$ python3 -q
>>> import numpy as np
>>> import numpy.linalg as la
>>> np.set_printoptions(precision=3, suppress=True, linewidth=160)
>>> rnd = lambda a: np.round(a, 3) + 0
>>> m1 = np.load("mat.npy")
>>> m1
array([[ 0,  4,  0,  8,  4],
       [ 0,  3,  0,  0,  0],
       [ 0,  7,  3,  0,  1],
       [ 0, 13,  7,  0,  0],
       [ 0,  1,  1, 13,  9],
       [ 0,  9, 17,  0,  9],
       [ 0,  4,  0,  3,  0],
       [ 0,  0,  2,  1,  0],
       [ 0,  0,  0, 10,  0],
       [ 0,  7, 11,  0,  1],
       [ 0,  0,  5,  0,  0],
       [ 0,  0,  0, 17,  0],
       [ 0,  3, 15,  0, 13],
       [ 0,  0,  0,  0,  0],
       [ 0,  9,  9,  0,  1],
       [ 0,  0,  1,  0,  0],
       [ 0,  0,  0,  0,  0],
       [ 0,  0,  0, 17,  0],
       [ 0, 11,  1,  0,  0],
       [ 0,  5,  3,  3,  4],
       [ 0,  7,  9,  0,  0],
       [ 0,  7, 11,  0,  9],
       [ 0,  2,  0,  7,  3],
       [ 0,  0,  0,  4,  0],
       [ 0,  0,  0,  8,  0],
       [ 0,  0,  0,  7,  0],
       [ 0,  0,  0, 14,  0],
       [ 0,  0,  0, 13,  0],
       [ 0,  0,  0, 18,  0],
       [ 0,  5,  0,  2,  0],
       [ 0,  3,  1,  9,  6],
       [ 0,  9, 15,  0,  8]])
>>> rnd(la.norm(m1, 2) / la.norm(m1))
np.float64(0.705)
>>> la.cond(m1) > 100
np.True_
>>> np.argsort(-la.norm(m1, axis=0).round(6), kind="stable")[:3]
array([3, 2, 1])
>>> blk = np.stack([m1, 5 * m1, m1[::-1]])
>>> la.matrix_rank(blk.reshape(3, -1))
np.int64(2)
>>> (blk @ m1.T).shape
(3, 32, 32)
>>> np.einsum("bij,cij->bc", blk, blk)
array([[  4524,  22620,   1068],
       [ 22620, 113100,   5340],
       [  1068,   5340,   4524]])
>>> Uu, s, VT = la.svd(m1)
>>> evecs = VT[:(s > 1e-8).sum()]
>>> rng = np.random.default_rng(991)
>>> x0 = m1[10] + 4 * m1[27] + rng.integers(2) * np.eye(5)[3]
>>> x0
array([ 0.,  0.,  5., 53.,  0.])
>>> la.matrix_rank(np.vstack([m1, x0]))
np.int64(4)
>>> np.allclose(evecs.T @ evecs @ x0, x0)
True
>>> F = np.load("data.npy")
>>> F
array([[-2, -2, -2],
       [-2, -4, -4],
       [-2, -4, -6]])
>>> # equal to its transpose
>>> [round(float(la.det(F[:i, :i])), 2) + 0 for i in range(1, 4)]
[-2.0, 4.0, -8.0]
>>> arr = np.array([[4, 4, 4], [4, 8, 8], [4, 8, 12]])
>>> arr
array([[ 4,  4,  4],
       [ 4,  8,  8],
       [ 4,  8, 12]])
>>> # equal to its transpose
>>> Y = la.inv(arr)
>>> rnd(la.det(arr) * Y)
array([[ 32., -16.,   0.],
       [-16.,  32., -16.],
       [  0., -16.,  16.]])
>>> (np.abs(Y) > 1e-9).astype(int)
array([[1, 1, 0],
       [1, 1, 1],
       [0, 1, 1]])
>>> Y
array([[ 0.5 , -0.25,  0.  ],
       [-0.25,  0.5 , -0.25],
       [ 0.  , -0.25,  0.25]])
>>> arr @ Y
array([[1., 0., 0.],
       [0., 1., 0.],
       [0., 0., 1.]])
>>> rnd(la.inv(Y))
array([[ 4.,  4.,  4.],
       [ 4.,  8.,  8.],
       [ 4.,  8., 12.]])
>>> Y = arr / la.norm(arr, axis=1, keepdims=True)
>>> gram = Y @ Y.T
>>> rnd(np.degrees(np.arccos(np.clip(gram[2, 1], -1, 1))))
np.float64(11.49)
>>> w, evecs = la.eigh(arr)
>>> x0 = np.array([2, 2, 2])
>>> rnd(evecs * np.sqrt(w) @ evecs.T)
array([[1.742, 0.775, 0.603],
       [0.775, 2.345, 1.378],
       [0.603, 1.378, 3.12 ]])
>>> rnd(evecs * np.maximum(w, 0) @ evecs.T)
array([[ 4.,  4.,  4.],
       [ 4.,  8.,  8.],
       [ 4.,  8., 12.]])
>>> rnd(la.eigvalsh(arr[1:, 1:]))
array([ 1.754, 18.246])
>>> x0 @ arr @ x0
np.int64(224)
>>> X = np.loadtxt("x.csv", delimiter=",")
>>> X
array([[ 0., -6.,  0.,  0.,  0.,  0.],
       [ 0.,  0.,  0.,  8.,  0.,  0.],
       [ 0.,  0.,  0.,  0., -1.,  0.],
       [ 0.,  0.,  0.,  0.,  0., -3.],
       [ 0.,  0., -3.,  0.,  0.,  0.],
       [ 8.,  0.,  0.,  0.,  0.,  0.]])
>>> rnd(la.svd(X, compute_uv=False))
array([8., 8., 6., 3., 3., 1.])
>>> rnd(la.pinv(X))
array([[ 0.   ,  0.   ,  0.   ,  0.   ,  0.   ,  0.125],
       [-0.167,  0.   ,  0.   ,  0.   ,  0.   ,  0.   ],
       [ 0.   ,  0.   ,  0.   ,  0.   , -0.333,  0.   ],
       [ 0.   ,  0.125,  0.   ,  0.   ,  0.   ,  0.   ],
       [ 0.   ,  0.   , -1.   ,  0.   ,  0.   ,  0.   ],
       [ 0.   ,  0.   ,  0.   , -0.333,  0.   ,  0.   ]])
>>> X @ X.T
array([[36.,  0.,  0.,  0.,  0.,  0.],
       [ 0., 64.,  0.,  0.,  0.,  0.],
       [ 0.,  0.,  1.,  0.,  0.,  0.],
       [ 0.,  0.,  0.,  9.,  0.,  0.],
       [ 0.,  0.,  0.,  0.,  9.,  0.],
       [ 0.,  0.,  0.,  0.,  0., 64.]])
>>> X.T @ X
array([[64.,  0.,  0.,  0.,  0.,  0.],
       [ 0., 36.,  0.,  0.,  0.,  0.],
       [ 0.,  0.,  9.,  0.,  0.,  0.],
       [ 0.,  0.,  0., 64.,  0.,  0.],
       [ 0.,  0.,  0.,  0.,  1.,  0.],
       [ 0.,  0.,  0.,  0.,  0.,  9.]])
